$ python -q
>>> import numpy as np
>>> from numpy import linalg as LA
>>> np.set_printoptions(suppress=True, linewidth=160)
>>> def rnd(a):
...     return np.round(a, 1) + 0
... 
>>> out = np.array([[-2, -2, -2],
...     [-1, 0, 0],
...     [0, -1, 0],
...     [2, 2, 3],
...     [-2, -3, -2],
...     [-3, -2, -2]])
>>> X = np.block([[np.zeros((6, 6)), out], [out.T, np.zeros((3, 3))]])
>>> X
array([[ 0.,  0.,  0.,  0.,  0.,  0., -2., -2., -2.],
       [ 0.,  0.,  0.,  0.,  0.,  0., -1.,  0.,  0.],
       [ 0.,  0.,  0.,  0.,  0.,  0.,  0., -1.,  0.],
       [ 0.,  0.,  0.,  0.,  0.,  0.,  2.,  2.,  3.],
       [ 0.,  0.,  0.,  0.,  0.,  0., -2., -3., -2.],
       [ 0.,  0.,  0.,  0.,  0.,  0., -3., -2., -2.],
       [-2., -1.,  0.,  2., -2., -3.,  0.,  0.,  0.],
       [-2.,  0., -1.,  2., -3., -2.,  0.,  0.,  0.],
       [-2.,  0.,  0.,  3., -2., -2.,  0.,  0.,  0.]])
>>> # rank 6
>>> Uu, sv, Vh = LA.svd(X, full_matrices=False)
>>> rnd(np.sqrt((sv ** 2).sum())), rnd(LA.norm(X))
(np.float64(11.4), np.float64(11.4))
>>> u = np.array([5, 4, 0, 0, -5, 3, -5, 2, 2, 3, -1, -5]) + 0.5
>>> feats = np.outer(u, u) / (u @ u)
>>> rnd(feats)
array([[ 0.2,  0.2,  0. ,  0. , -0.2,  0.1, -0.2,  0.1,  0.1,  0.1,  0. , -0.2],
       [ 0.2,  0.1,  0. ,  0. , -0.1,  0.1, -0.1,  0.1,  0.1,  0.1,  0. , -0.1],
       [ 0. ,  0. ,  0. ,  0. ,  0. ,  0. ,  0. ,  0. ,  0. ,  0. ,  0. ,  0. ],
       [ 0. ,  0. ,  0. ,  0. ,  0. ,  0. ,  0. ,  0. ,  0. ,  0. ,  0. ,  0. ],
       [-0.2, -0.1,  0. ,  0. ,  0.1, -0.1,  0.1, -0.1, -0.1, -0.1,  0. ,  0.1],
       [ 0.1,  0.1,  0. ,  0. , -0.1,  0.1, -0.1,  0.1,  0.1,  0.1,  0. , -0.1],
       [-0.2, -0.1,  0. ,  0. ,  0.1, -0.1,  0.1, -0.1, -0.1, -0.1,  0. ,  0.1],
       [ 0.1,  0.1,  0. ,  0. , -0.1,  0.1, -0.1,  0. ,  0. ,  0.1,  0. , -0.1],
       [ 0.1,  0.1,  0. ,  0. , -0.1,  0.1, -0.1,  0. ,  0. ,  0.1,  0. , -0.1],
       [ 0.1,  0.1,  0. ,  0. , -0.1,  0.1, -0.1,  0.1,  0.1,  0.1,  0. , -0.1],
       [ 0. ,  0. ,  0. ,  0. ,  0. ,  0. ,  0. ,  0. ,  0. ,  0. ,  0. ,  0. ],
       [-0.2, -0.1,  0. ,  0. ,  0.1, -0.1,  0.1, -0.1, -0.1, -0.1,  0. ,  0.1]])
>>> Uu, sv, Vh = LA.svd(feats)
>>> V = Vh[:(sv > 1e-8).sum()]
>>> rng = np.random.default_rng(112898)
>>> x0 = feats[11] + 3 * feats[4] + rng.integers(2) * np.eye(12)[4]
>>> rnd(x0)
array([-0.7, -0.5, -0.1, -0.1,  1.5, -0.4,  0.5, -0.3, -0.3, -0.4,  0.1,  0.5])
>>> rnd(V.T @ V)
array([[ 0.2,  0.2,  0. ,  0. , -0.2,  0.1, -0.2,  0.1,  0.1,  0.1,  0. , -0.2],
       [ 0.2,  0.1,  0. ,  0. , -0.1,  0.1, -0.1,  0.1,  0.1,  0.1,  0. , -0.1],
       [ 0. ,  0. ,  0. ,  0. ,  0. ,  0. ,  0. ,  0. ,  0. ,  0. ,  0. ,  0. ],
       [ 0. ,  0. ,  0. ,  0. ,  0. ,  0. ,  0. ,  0. ,  0. ,  0. ,  0. ,  0. ],
       [-0.2, -0.1,  0. ,  0. ,  0.1, -0.1,  0.1, -0.1, -0.1, -0.1,  0. ,  0.1],
       [ 0.1,  0.1,  0. ,  0. , -0.1,  0.1, -0.1,  0.1,  0.1,  0.1,  0. , -0.1],
       [-0.2, -0.1,  0. ,  0. ,  0.1, -0.1,  0.1, -0.1, -0.1, -0.1,  0. ,  0.1],
       [ 0.1,  0.1,  0. ,  0. , -0.1,  0.1, -0.1,  0. ,  0. ,  0.1,  0. , -0.1],
       [ 0.1,  0.1,  0. ,  0. , -0.1,  0.1, -0.1,  0. ,  0. ,  0.1,  0. , -0.1],
       [ 0.1,  0.1,  0. ,  0. , -0.1,  0.1, -0.1,  0.1,  0.1,  0.1,  0. , -0.1],
       [ 0. ,  0. ,  0. ,  0. ,  0. ,  0. ,  0. ,  0. ,  0. ,  0. ,  0. ,  0. ],
       [-0.2, -0.1,  0. ,  0. ,  0.1, -0.1,  0.1, -0.1, -0.1, -0.1,  0. ,  0.1]])
>>> LA.matrix_rank(np.vstack([feats, x0]))
np.int64(2)
>>> rk = LA.matrix_rank(feats)
>>> rk
np.int64(1)
>>> N = LA.svd(feats)[2][rk:].T
>>> rnd(N @ N.T)
array([[ 0.8, -0.2,  0. ,  0. ,  0.2, -0.1,  0.2, -0.1, -0.1, -0.1,  0. ,  0.2],
       [-0.2,  0.9,  0. ,  0. ,  0.1, -0.1,  0.1, -0.1, -0.1, -0.1,  0. ,  0.1],
       [ 0. ,  0. ,  1. ,  0. ,  0. ,  0. ,  0. ,  0. ,  0. ,  0. ,  0. ,  0. ],
       [ 0. ,  0. ,  0. ,  1. ,  0. ,  0. ,  0. ,  0. ,  0. ,  0. ,  0. ,  0. ],
       [ 0.2,  0.1,  0. ,  0. ,  0.9,  0.1, -0.1,  0.1,  0.1,  0.1,  0. , -0.1],
       [-0.1, -0.1,  0. ,  0. ,  0.1,  0.9,  0.1, -0.1, -0.1, -0.1,  0. ,  0.1],
       [ 0.2,  0.1,  0. ,  0. , -0.1,  0.1,  0.9,  0.1,  0.1,  0.1,  0. , -0.1],
       [-0.1, -0.1,  0. ,  0. ,  0.1, -0.1,  0.1,  1. ,  0. , -0.1,  0. ,  0.1],
       [-0.1, -0.1,  0. ,  0. ,  0.1, -0.1,  0.1,  0. ,  1. , -0.1,  0. ,  0.1],
       [-0.1, -0.1,  0. ,  0. ,  0.1, -0.1,  0.1, -0.1, -0.1,  0.9,  0. ,  0.1],
       [ 0. ,  0. ,  0. ,  0. ,  0. ,  0. ,  0. ,  0. ,  0. ,  0. ,  1. ,  0. ],
       [ 0.2,  0.1,  0. ,  0. , -0.1,  0.1, -0.1,  0.1,  0.1,  0.1,  0. ,  0.9]])
>>> [int(LA.matrix_rank(np.delete(feats, i, axis=0))) for i in range(12)]
[1, 1, 1, 1, 1, 1, 1, 1, 1, 1, 1, 1]
>>> np.allclose(feats @ N, 0)
True
>>> LA.matrix_rank(feats.T @ feats), LA.matrix_rank(feats @ feats.T)
(np.int64(1), np.int64(1))
>>> N.shape
(12, 11)
>>> u, v = feats[10], feats[8]
>>> rnd(u @ v)
np.float64(0.0)
>>> rnd(u @ u)
np.float64(0.0)
>>> pr = (u @ v) / (u @ u) * u
>>> rnd(LA.norm(u + v) ** 2 + LA.norm(u - v) ** 2)
np.float64(0.1)
>>> rnd((v - pr) @ u)
np.float64(0.0)
>>> rnd(np.outer(u, v))
array([[0., 0., 0., 0., 0., 0., 0., 0., 0., 0., 0., 0.],
       [0., 0., 0., 0., 0., 0., 0., 0., 0., 0., 0., 0.],
       [0., 0., 0., 0., 0., 0., 0., 0., 0., 0., 0., 0.],
       [0., 0., 0., 0., 0., 0., 0., 0., 0., 0., 0., 0.],
       [0., 0., 0., 0., 0., 0., 0., 0., 0., 0., 0., 0.],
       [0., 0., 0., 0., 0., 0., 0., 0., 0., 0., 0., 0.],
       [0., 0., 0., 0., 0., 0., 0., 0., 0., 0., 0., 0.],
       [0., 0., 0., 0., 0., 0., 0., 0., 0., 0., 0., 0.],
       [0., 0., 0., 0., 0., 0., 0., 0., 0., 0., 0., 0.],
       [0., 0., 0., 0., 0., 0., 0., 0., 0., 0., 0., 0.],
       [0., 0., 0., 0., 0., 0., 0., 0., 0., 0., 0., 0.],
       [0., 0., 0., 0., 0., 0., 0., 0., 0., 0., 0., 0.]])
>>> out = np.array([[1, -2], [1, 1], [-2, 1]])
>>> A = np.kron(np.eye(3, dtype=int), out)
>>> A
array([[ 1, -2,  0,  0,  0,  0],
       [ 1,  1,  0,  0,  0,  0],
       [-2,  1,  0,  0,  0,  0],
       [ 0,  0,  1, -2,  0,  0],
       [ 0,  0,  1,  1,  0,  0],
       [ 0,  0, -2,  1,  0,  0],
       [ 0,  0,  0,  0,  1, -2],
       [ 0,  0,  0,  0,  1,  1],
       [ 0,  0,  0,  0, -2,  1]])
>>> x0 = np.array([7, 4, 2, 7, -8, 9])
>>> y = A @ x0
>>> rnd(LA.solve(A.T @ A, A.T @ y))
array([ 7.,  4.,  2.,  7., -8.,  9.])
>>> y
array([ -1,  11, -10, -12,   9,   3, -26,   1,  25])
>>> rnd(LA.lstsq(A, y)[0])
array([ 7.,  4.,  2.,  7., -8.,  9.])
>>> rnd(LA.pinv(A) @ A)
array([[1., 0., 0., 0., 0., 0.],
       [0., 1., 0., 0., 0., 0.],
       [0., 0., 1., 0., 0., 0.],
       [0., 0., 0., 1., 0., 0.],
       [0., 0., 0., 0., 1., 0.],
       [0., 0., 0., 0., 0., 1.]])
>>> try:
...     LA.solve(A, y)
... except LA.LinAlgError as e:
...     print(e)
... 
Last 2 dimensions of the array must be square
>>> y = y + 0.3 * rng.normal(size=9)
>>> rnd(y)
array([ -0.8,  10.8, -10.2, -12.3,   9.3,   3.1, -26.4,   1.2,  25.6])
>>> coef, *_ = LA.lstsq(A, y)
>>> [round(float(LA.norm(LA.solve(A.T @ A + lam * np.eye(6), A.T @ y))), 2) for lam in (0, 1, 10, 100)]
[16.46, 13.93, 6.57, 1.11]
>>> rnd(A.T @ (y - A @ coef))
array([0., 0., 0., 0., 0., 0.])
>>> data = np.loadtxt("data.csv", delimiter=",")
>>> rnd(data)
array([[ 0.9, -1.9,  4.2, -4. ,  0.6, -1.7, -3.4, -5.7, -1.3,  0.1, -3. ,  0.1, -1.6, -0.3,  0.9],
       [ 0.1, -3.2,  2.2, -1.9, -1.2,  0.8,  0.6, -3.5, -4.4, -1.7, -2.6, -3.1,  1.8, -1.3,  4.8],
       [ 0.9,  0.3,  3.2, -3.1,  1.6, -2.6, -4.5, -3.9,  2. ,  1.5, -1.4,  2.7, -3.3,  0.7, -2.8],
       [ 1. , -1. ,  4.1, -3.9,  1.1, -2.2, -4.1, -5.3,  0.1,  0.8, -2.5,  1.3, -2.5,  0.1, -0.7],
       [-0.9,  1.3, -4.1,  4. , -1. ,  2.1,  4. ,  5.4,  0.3, -0.6,  2.6, -1. ,  2.3,  0. ,  0.3],
       [-0.7, -1.9, -1.3,  1.4, -1.9,  2.4,  3.8,  1.2, -3.7, -2.1, -0.2, -3.6,  3.5, -1.2,  4.6],
       [-0.5, -2.3, -0.6,  0.8, -1.8,  2.2,  3.3,  0.2, -4.1, -2.1, -0.8, -3.8,  3.4, -1.3,  5. ],
       [-0.5,  3. , -3.6,  3.3,  0.4,  0.4,  1.5,  5.2,  3.3,  1. ,  3.1,  1.8, -0.2,  0.9, -3.4],
       [-0.8, -1.3, -2.2,  2.2, -1.8,  2.6,  4.2,  2.4, -3.1, -1.9,  0.5, -3.3,  3.6, -1. ,  4. ],
       [-0.3, -2.8,  0.5, -0.3, -1.7,  1.8,  2.5, -1.2, -4.5, -2.1, -1.5, -3.7,  2.9, -1.4,  5.2],
       [-0.9, -1. , -2.5,  2.5, -1.8,  2.6,  4.4,  2.9, -2.8, -1.8,  0.8, -3.1,  3.5, -0.9,  3.6],
       [ 0.9, -1.7,  4.2, -4. ,  0.7, -1.8, -3.6, -5.7, -1. ,  0.3, -2.9,  0.4, -1.8, -0.2,  0.6],
       [-0.5,  3. , -3.4,  3.1,  0.5,  0.2,  1.2,  5. ,  3.6,  1.1,  3.1,  2. , -0.5,  1. , -3.7],
       [-0.5,  3. , -3.5,  3.2,  0.5,  0.3,  1.3,  5.1,  3.5,  1. ,  3.1,  1.9, -0.3,  1. , -3.5],
       [ 0.3,  2.9, -0.6,  0.4,  1.6, -1.7, -2.3,  1.4,  4.5,  2.1,  1.6,  3.7, -2.9,  1.4, -5.2],
       [ 0.9,  0.5,  3. , -3. ,  1.7, -2.6, -4.5, -3.7,  2.1,  1.6, -1.3,  2.8, -3.4,  0.7, -3. ],
       [ 0.4, -3.1,  3.1, -2.8, -0.7,  0.1, -0.6, -4.6, -3.9, -1.3, -3. , -2.4,  0.9, -1.1,  4.1],
       [-1. ,  1.2, -4.1,  3.9, -1. ,  2.2,  4.1,  5.4,  0.1, -0.7,  2.5, -1.2,  2.4, -0.1,  0.5],
       [-1. ,  1. , -4. ,  3.9, -1.1,  2.3,  4.2,  5.2, -0.2, -0.8,  2.4, -1.4,  2.6, -0.2,  0.8],
       [-1. ,  0.8, -3.9,  3.8, -1.2,  2.3,  4.3,  5.1, -0.4, -0.9,  2.3, -1.6,  2.7, -0.2,  1.1],
       [ 0.4,  2.6,  0.1, -0.3,  1.8, -2. , -2.9,  0.5,  4.3,  2.1,  1.1,  3.8, -3.2,  1.3, -5.1],
       [-0.2,  3.2, -2.5,  2.2,  1.1, -0.6, -0.3,  3.8,  4.3,  1.6,  2.7,  2.9, -1.6,  1.2, -4.7],
       [ 0.7, -2.6,  4. , -3.7,  0. , -1. , -2.4, -5.6, -2.6, -0.5, -3.2, -1. , -0.6, -0.7,  2.5],
       [ 0.7, -2.6,  4. , -3.8,  0. , -1. , -2.4, -5.6, -2.5, -0.5, -3.2, -0.9, -0.6, -0.7,  2.4],
       [ 0.9, -1.6,  4.2, -4. ,  0.8, -1.9, -3.7, -5.6, -0.9,  0.3, -2.8,  0.5, -1.9, -0.1,  0.4],
       [ 0.9,  0.6,  3. , -2.9,  1.7, -2.6, -4.5, -3.6,  2.2,  1.6, -1.2,  2.8, -3.4,  0.8, -3.1],
       [ 1. , -1.2,  4.1, -3.9,  1. , -2.2, -4.1, -5.4, -0.1,  0.7, -2.5,  1.1, -2.4,  0.1, -0.5],
       [-0.2,  3.2, -2.4,  2.1,  1.1, -0.7, -0.4,  3.8,  4.3,  1.7,  2.7,  3. , -1.6,  1.2, -4.7],
       [-0.6,  2.8, -3.9,  3.6,  0.2,  0.7,  2. ,  5.4,  3. ,  0.7,  3.2,  1.4,  0.2,  0.8, -2.9],
       [ 0.7,  1.9,  1.3, -1.4,  1.9, -2.4, -3.8, -1.2,  3.7,  2.1,  0.2,  3.6, -3.5,  1.2, -4.6],
       [-0.4, -2.6,  0. ,  0.1, -1.8,  2. ,  2.8, -0.7, -4.4, -2.1, -1.2, -3.8,  3.1, -1.3,  5.2],
       [ 0.6, -2.9,  3.8, -3.5, -0.3, -0.6, -1.8, -5.3, -3.1, -0.8, -3.2, -1.5,  0. , -0.8,  3.1],
       [ 0.8, -2.3,  4.2, -3.9,  0.3, -1.4, -3. , -5.7, -2. , -0.2, -3.1, -0.4, -1.1, -0.5,  1.7],
       [ 0.1,  3.1, -1.3,  1.1,  1.5, -1.4, -1.6,  2.4,  4.5,  2. ,  2.1,  3.5, -2.5,  1.3, -5.2],
       [ 0.2,  3. , -1. ,  0.8,  1.6, -1.5, -2. ,  1.9,  4.5,  2. ,  1.9,  3.6, -2.7,  1.4, -5.2],
       [ 1. , -0.1,  3.5, -3.4,  1.5, -2.6, -4.5, -4.4,  1.4,  1.3, -1.7,  2.3, -3.2,  0.5, -2.2],
       [-0.7, -1.8, -1.4,  1.5, -1.9,  2.5,  3.8,  1.3, -3.7, -2.1, -0.2, -3.6,  3.5, -1.2,  4.6],
       [-1. ,  0.5, -3.8,  3.7, -1.3,  2.4,  4.4,  4.8, -0.8, -1.1,  2.1, -1.9,  2.9, -0.4,  1.5],
       [ 0.9, -2. ,  4.2, -4. ,  0.5, -1.6, -3.3, -5.7, -1.5,  0.1, -3. ,  0. , -1.5, -0.3,  1.1],
       [ 1. , -0.3,  3.7, -3.6,  1.4, -2.5, -4.4, -4.7,  1.1,  1.2, -2. ,  2. , -3. ,  0.4, -1.8],
       [-0.5, -2.4, -0.4,  0.5, -1.8,  2.1,  3.1, -0.1, -4.2, -2.1, -1. , -3.8,  3.3, -1.3,  5.1],
       [-0.8, -1.2, -2.3,  2.3, -1.8,  2.6,  4.3,  2.6, -3. , -1.9,  0.6, -3.3,  3.6, -1. ,  3.9],
       [ 0.5,  2.3,  0.6, -0.7,  1.8, -2.2, -3.3, -0.2,  4.1,  2.1,  0.8,  3.8, -3.4,  1.3, -5. ],
       [-0.7,  2.5, -4.1,  3.8, -0.1,  1.1,  2.6,  5.7,  2.3,  0.4,  3.1,  0.8,  0.8,  0.6, -2.1]])
>>> # rows and columns are dependent
>>> C = data[[7, 40]].astype(float)
>>> for _ in range(7):
...     idx = LA.norm(data[:, None] - C, axis=-1).argmin(axis=1)
...     C = np.array([data[idx == j].mean(axis=0) for j in range(2)])
... 
>>> idx
array([1, 1, 1, 1, 0, 1, 1, 0, 1, 1, 1, 1, 0, 0, 0, 1, 1, 0, 0, 0, 0, 0, 1, 1, 1, 1, 1, 0, 0, 0, 1, 1, 1, 0, 0, 1, 1, 0, 1, 1, 1, 1, 0, 0])
>>> np.bincount(idx)
array([18, 26])
>>> rnd(C)
array([[-0.3,  2.3, -2.5,  2.2,  0.4,  0.1,  0.7,  3.6,  2.7,  0.9,  2.3,  1.6, -0.5,  0.8, -2.8],
       [ 0.3, -1.6,  2. , -1.9, -0.2, -0.2, -0.8, -2.9, -1.8, -0.5, -1.7, -1. ,  0.1, -0.5,  1.9]])
